% python3 -q
>>> import numpy as np
>>> np.set_printoptions(precision=1, suppress=True, linewidth=140, floatmode="fixed")
>>> K = np.array([[-2, 0, -2, 0], [-1, -2, -1, -2], [-2, 0, -2, 0], [-1, -2, -1, -2]])
>>> Uu, sv, VT = np.linalg.svd(K)
>>> V = VT[:(sv > 1e-8).sum()]
>>> rng = np.random.default_rng(304802)
>>> x = K[1] + 3 * K[3] + rng.integers(2) * np.eye(4)[2]
>>> print(x)
[-4.0 -8.0 -3.0 -8.0]
>>> print(np.diag(V.T @ V))
[0.5 0.5 0.5 0.5]
>>> print(np.round(np.linalg.norm(x - V.T @ V @ x), 1))
0.7
>>> print(np.linalg.matrix_rank(np.vstack([K, x])))
3
>>> w1 = np.array([[-2, 0, 1], [-2, 0, -2], [1, 1, -1], [2, 0, -2]])
>>> b = np.array([1, 0, 1])
>>> act = np.maximum(K @ w1 + b, 0)
>>> print((act > 0).astype(int))
[[1 0 1]
 [1 0 1]
 [1 0 1]
 [1 0 1]]
>>> cent = np.array([[0, -2], [-3, -1], [0, 3]])
>>> print(w1 @ cent)
[[  0   7]
 [  0  -2]
 [ -3  -6]
 [  0 -10]]
>>> print((act @ cent).round(6).argmax(axis=1))
[0 1 0 1]
>>> def softmax(z):
...     e = np.exp(z - z.max(axis=-1, keepdims=True))
...     return e / e.sum(axis=-1, keepdims=True)
... 
>>> print(softmax(K).sum(axis=1))
[1.0 1.0 1.0 1.0]
>>> print(softmax(K[2] + -2))
[0.1 0.4 0.1 0.4]
>>> att = K @ K.T / np.sqrt(4)
>>> print(np.round(softmax(att), 1) + 0)
[[0.4 0.1 0.4 0.1]
 [0.0 0.5 0.0 0.5]
 [0.4 0.1 0.4 0.1]
 [0.0 0.5 0.0 0.5]]
>>> print((K - K.T) / 2)
[[ 0.0  0.5  0.0  0.5]
 [-0.5  0.0 -0.5  0.0]
 [ 0.0  0.5  0.0  0.5]
 [-0.5  0.0 -0.5  0.0]]
>>> print(np.round(np.linalg.det(K), 1))
0.0
>>> r0, g = K[3], K[0]
>>> print(r0 @ g)
4
>>> p = (r0 @ g) / (r0 @ r0) * r0
>>> print(np.outer(r0, g))
[[2 0 2 0]
 [4 0 4 0]
 [2 0 2 0]
 [4 0 4 0]]
>>> print(p)
[-0.4 -0.8 -0.4 -0.8]
>>> r0 = np.array([0, -1, 3, 1])
>>> E = np.array([np.roll(r0, i) for i in range(4)])
>>> print(E)
[[ 0 -1  3  1]
 [ 1  0 -1  3]
 [ 3  1  0 -1]
 [-1  3  1  0]]
>>> Uu, sv, VT = np.linalg.svd(E, full_matrices=False)
>>> print((sv > 1e-8).sum())
4
>>> print(np.round(Uu.T @ E @ VT.T, 1) + 0)
[[3.6 0.0 0.0 0.0]
 [0.0 3.6 0.0 0.0]
 [0.0 0.0 3.0 0.0]
 [0.0 0.0 0.0 3.0]]
>>> data = np.loadtxt("arr.csv", delimiter=",")
>>> print(data)
[[1.0 0.0 0.0 1.0]
 [0.0 3.0 1.0 0.0]
 [0.0 1.0 3.0 0.0]
 [1.0 0.0 0.0 3.0]]
>>> x = np.array([0, 2, 0, 1])
>>> h1 = np.maximum(data @ x, 0)
>>> print(data.T @ h1)
[ 4.0 20.0 12.0 10.0]
>>> print(np.flatnonzero(h1 > 1e-9))
[0 1 2 3]
>>> hat = np.triu(np.array([[1, 2, 0, 0], [1, 2, 2, 0], [2, 1, 1, 1], [0, 1, 2, 2]]), 1) + np.eye(4)
>>> other = hat @ data @ np.linalg.inv(hat)
>>> print(other)
[[ 1.0  4.0 -6.0  7.0]
 [ 0.0  5.0 -3.0  3.0]
 [ 1.0 -1.0  5.0 -2.0]
 [ 1.0 -2.0  4.0 -1.0]]
>>> w, V = np.linalg.eigh(data)
>>> x = np.array([2, -1, 2, 0])
>>> print(V * np.maximum(w, 0) @ V.T)
[[1.0 0.0 0.0 1.0]
 [0.0 3.0 1.0 0.0]
 [0.0 1.0 3.0 0.0]
 [1.0 0.0 0.0 3.0]]
>>> print(np.linalg.eigvalsh(data[1:, 1:]))
[2.0 3.0 4.0]
>>> print(round(x @ data @ x / (x @ x), 1), round(float(w[0]), 1), w[-1])
1.7 0.6 4.0
>>> print(V * np.abs(w) @ V.T)
[[1.0 0.0 0.0 1.0]
 [0.0 3.0 1.0 0.0]
 [0.0 1.0 3.0 0.0]
 [1.0 0.0 0.0 3.0]]
>>> print(V * np.sqrt(w) @ V.T)
[[0.9 0.0 0.0 0.4]
 [0.0 1.7 0.3 0.0]
 [0.0 0.3 1.7 0.0]
 [0.4 0.0 0.0 1.7]]
>>> print((np.sign(V[:, -1].round(6)) == np.sign(V[0, -1].round(6))).astype(int))
[1 0 0 1]
>>> print((data != 0).astype(int))
[[1 0 0 1]
 [0 1 1 0]
 [0 1 1 0]
 [1 0 0 1]]
>>> print((np.linalg.matrix_power((data != 0) + (data.T != 0) + np.eye(4), 4) > 0).astype(int))
[[1 0 0 1]
 [0 1 1 0]
 [0 1 1 0]
 [1 0 0 1]]
>>> feats = np.array([[2, 3, 3, 1, 0, 3], [1, 2, 2, 1, 0, 3], [3, 1, 2, 1, 1, 0]]) * (rng.random((3, 6)) < 0.3)
>>> print(feats)
[[0 0 0 1 0 0]
 [0 2 2 0 0 3]
 [0 0 0 1 0 0]]
>>> # column 2 repeats column 1
>>> print(feats @ np.linalg.pinv(feats) @ feats)
[[0.0 0.0 0.0 1.0 0.0 0.0]
 [0.0 2.0 2.0 0.0 0.0 3.0]
 [0.0 0.0 0.0 1.0 0.0 0.0]]
>>> print(np.unique(feats.round(6), axis=0).shape)
(2, 6)
>>> print(np.linalg.lstsq(feats[:-1].T, feats[-1])[2])
2
>>> print(round(float(np.trace(np.linalg.pinv(feats) @ feats)), 1))
2.0
>>> print(np.abs(np.diag(np.linalg.qr(feats)[1])) > 1e-9)
[False  True False]
>>> x = np.array([2, 2, 2, 0])
>>> print(K @ np.ones(4))
[-4.0 -6.0 -4.0 -6.0]
>>> r0, g = feats[0], feats[2]
>>> print(r0 @ g)
1
>>> p = (r0 @ g) / (r0 @ r0) * r0
>>> print(np.linalg.matrix_rank(np.outer(r0, g)))
1
>>> m1 = np.load("block17.npy")
>>> print(m1)
[[-1  1 -1 -3 -3  0]
 [-1 -3  3 -2 -3 -3]
 [-2  2 -1  3 -3  0]
 [ 2 -3  3  0 -1 -2]
 [ 2  1  3  3  1 -1]
 [ 3  0  1  3 -1  2]]
>>> z = rng.permutation(6)
>>> print(z)
[0 2 3 4 5 1]
>>> other = m1[z][:, z]
>>> print(np.sort(np.abs(np.linalg.eigvals(other))))
[1.7 1.7 3.1 5.0 5.0 6.3]
>>> print(np.trace(other))
-2
>>> print(np.diag(other))
[-1 -1  0  1  2 -3]
>>> print(other)
[[-1 -1 -3 -3  0  1]
 [-2 -1  3 -3  0  2]
 [ 2  3  0 -1 -2 -3]
 [ 2  3  3  1 -1  1]
 [ 3  1  3 -1  2  0]
 [-1  3 -2 -3 -3 -3]]
>>> print(round(float(np.linalg.det(other)), 1), round(float(np.linalg.det(m1[z])), 1))
-1354.0 -1354.0
>>> M = np.load("test7.npy")
>>> print(M)
[[-3 -3 -2  4  2]
 [-3 -3 -3 -2  4]
 [-2 -3 -3 -3 -2]
 [ 4 -2 -3 -3 -3]
 [ 2  4 -2 -3 -3]]
>>> w, V = np.linalg.eig(M)
>>> print(np.sort(np.linalg.eigvals(M @ M)))
[  6.9   9.8  18.3  72.3 105.7]
>>> print(np.round(M @ V[:, 0] - w[0] * V[:, 0], 1) + 0)
[0.0 0.0 0.0 0.0 0.0]
>>> print(np.round(np.prod(w), 1))
-3080.0
>>> print(M @ M)
[[ 42  24   5 -18 -32]
 [ 24  47  22  -3 -18]
 [  5  22  35  22   5]
 [-18  -3  22  47  24]
 [-32 -18   5  24  42]]
>>> print(np.allclose(M, M.T))
True
>>> print(np.trace(M))
-15
>>> r0 = np.array([5, -3, -5, 8, 2])
>>> other = M + np.outer(r0, np.eye(5)[4])
>>> print(other)
[[-3.0 -3.0 -2.0  4.0  7.0]
 [-3.0 -3.0 -3.0 -2.0  1.0]
 [-2.0 -3.0 -3.0 -3.0 -7.0]
 [ 4.0 -2.0 -3.0 -3.0  5.0]
 [ 2.0  4.0 -2.0 -3.0 -1.0]]
>>> print(np.linalg.matrix_rank(np.linalg.inv(other) - np.linalg.inv(M), tol=1e-8))
1
>>> x = np.array([2, 1, 2, 2, 1])
>>> h1 = np.maximum(other @ x, 0)
>>> print(other * (h1 > 1e-9)[:, None])
[[-3.0 -3.0 -2.0  4.0  7.0]
 [-0.0 -0.0 -0.0 -0.0  0.0]
 [-0.0 -0.0 -0.0 -0.0 -0.0]
 [ 0.0 -0.0 -0.0 -0.0  0.0]
 [ 0.0  0.0 -0.0 -0.0 -0.0]]
>>> print(other.T @ h1)
[-6.0 -6.0 -4.0  8.0 14.0]
>>> W0 = np.array([[3, 4, 5, 6, 7],
...     [8, 9, 10, 11, 12],
...     [13, 14, 15, 16, 17],
...     [18, 19, 20, 21, 22],
...     [23, 24, 25, 26, 27]])
>>> # null space of dimension 3
>>> hat = np.triu(np.array([[1, 2, 2, 3, 2],
...     [2, 2, 0, 3, 2],
...     [0, 0, 1, 3, 2],
...     [1, 0, 2, 3, 2],
...     [1, 1, 0, 3, 0]]), 1) + np.eye(5)
>>> other = hat @ W0 @ np.linalg.inv(hat)
>>> print(np.trace(other), np.trace(W0))
75.0 75
>>> print(np.round(np.poly(other), 1) + 0)
[   1.0  -75.0 -250.0    0.0    0.0    0.0]
>>> print(np.linalg.matrix_rank(other))
2
>>> print(hat @ W0 - W0 @ hat)
[[ 142.0  145.0  154.0  133.0  142.0]
 [ 100.0   89.0   94.0   34.0   44.0]
 [ 100.0   79.0   84.0  -11.0    4.0]
 [  46.0   12.0   14.0 -119.0 -102.0]
 [   0.0  -46.0  -46.0 -216.0 -196.0]]
>>> print(np.round(softmax(10 * W0[3]), 1) + 0)
[0.0 0.0 0.0 0.0 1.0]
>>> print(np.round(softmax(W0[3] + 5), 1) + 0)
[0.0 0.0 0.1 0.2 0.6]
>>> att = W0 @ W0.T / np.sqrt(5)
>>> print(np.round(softmax(att), 1) + 0)
[[0.0 0.0 0.0 0.0 1.0]
 [0.0 0.0 0.0 0.0 1.0]
 [0.0 0.0 0.0 0.0 1.0]
 [0.0 0.0 0.0 0.0 1.0]
 [0.0 0.0 0.0 0.0 1.0]]
>>> print(softmax(att)[3] @ W0)
[23.0 24.0 25.0 26.0 27.0]
>>> Uu, sv, VT = np.linalg.svd(W0)
>>> print(np.argmax(sv[:-1] / (sv[1:] + 1e-6)) + 1)
2
>>> print(sv.round(1) + 0)
[83.2  3.0  0.0  0.0  0.0]
>>> other = Uu[:, :2] @ np.diag(sv[:2]) @ VT[:2]
>>> print(other)
[[ 3.0  4.0  5.0  6.0  7.0]
 [ 8.0  9.0 10.0 11.0 12.0]
 [13.0 14.0 15.0 16.0 17.0]
 [18.0 19.0 20.0 21.0 22.0]
 [23.0 24.0 25.0 26.0 27.0]]
>>> print(np.linalg.matrix_rank(other))
2
>>> other = W0 / np.linalg.norm(W0, axis=1, keepdims=True)
>>> G = other @ other.T
>>> print(np.argwhere(np.triu(np.abs(G) > 0.95, 1)))
[[0 1]
 [0 2]
 [0 3]
 [0 4]
 [1 2]
 [1 3]
 [1 4]
 [2 3]
 [2 4]
 [3 4]]
>>> print((G - 2 * np.eye(5)).round(6).argmax(axis=1))
[1 2 3 4 3]
>>> A = -3 * np.eye(6) + np.ones((6, 6))
>>> print(A)
[[-2.0  1.0  1.0  1.0  1.0  1.0]
 [ 1.0 -2.0  1.0  1.0  1.0  1.0]
 [ 1.0  1.0 -2.0  1.0  1.0  1.0]
 [ 1.0  1.0  1.0 -2.0  1.0  1.0]
 [ 1.0  1.0  1.0  1.0 -2.0  1.0]
 [ 1.0  1.0  1.0  1.0  1.0 -2.0]]
>>> # equal to its transpose
>>> w, V = np.linalg.eigh(A)
>>> print(w.sum(), np.trace(A))
-12.0 -12.0
>>> print(np.abs(V[:, -1]).round(6).argmax())
0
>>> print(np.linalg.eigvalsh(A @ A))
[9.0 9.0 9.0 9.0 9.0 9.0]
>>> print(np.abs(V[:, -1]))
[0.4 0.4 0.4 0.4 0.4 0.4]
>>> print(np.unique(w.round(6) + 0, return_counts=True)[1])
[5 1]
>>> z = rng.permutation(6)
>>> print(z)
[5 4 0 3 1 2]
>>> other = A[z][:, z]
>>> print(np.diag(other))
[-2.0 -2.0 -2.0 -2.0 -2.0 -2.0]
>>> print(np.sort(np.abs(np.linalg.eigvals(other))))
[3.0 3.0 3.0 3.0 3.0 3.0]
>>> print(round(float(np.linalg.det(other)), 1), np.round(np.linalg.det(A[z]), 1))
-729.0 729.0
>>> print(other)
[[-2.0  1.0  1.0  1.0  1.0  1.0]
 [ 1.0 -2.0  1.0  1.0  1.0  1.0]
 [ 1.0  1.0 -2.0  1.0  1.0  1.0]
 [ 1.0  1.0  1.0 -2.0  1.0  1.0]
 [ 1.0  1.0  1.0  1.0 -2.0  1.0]
 [ 1.0  1.0  1.0  1.0  1.0 -2.0]]
>>> other = A / np.linalg.norm(A, axis=1, keepdims=True)
>>> G = other @ other.T
>>> print(G[3].round(1) + 0)
[0.0 0.0 0.0 1.0 0.0 0.0]
>>> print(G.round(1) + 0)
[[1.0 0.0 0.0 0.0 0.0 0.0]
 [0.0 1.0 0.0 0.0 0.0 0.0]
 [0.0 0.0 1.0 0.0 0.0 0.0]
 [0.0 0.0 0.0 1.0 0.0 0.0]
 [0.0 0.0 0.0 0.0 1.0 0.0]
 [0.0 0.0 0.0 0.0 0.0 1.0]]
>>> print((np.abs(G) > 0.9).astype(int))
[[1 0 0 0 0 0]
 [0 1 0 0 0 0]
 [0 0 1 0 0 0]
 [0 0 0 1 0 0]
 [0 0 0 0 1 0]
 [0 0 0 0 0 1]]
>>> print(np.degrees(np.arccos(np.clip(G[3, 2], -1, 1))))
90.0
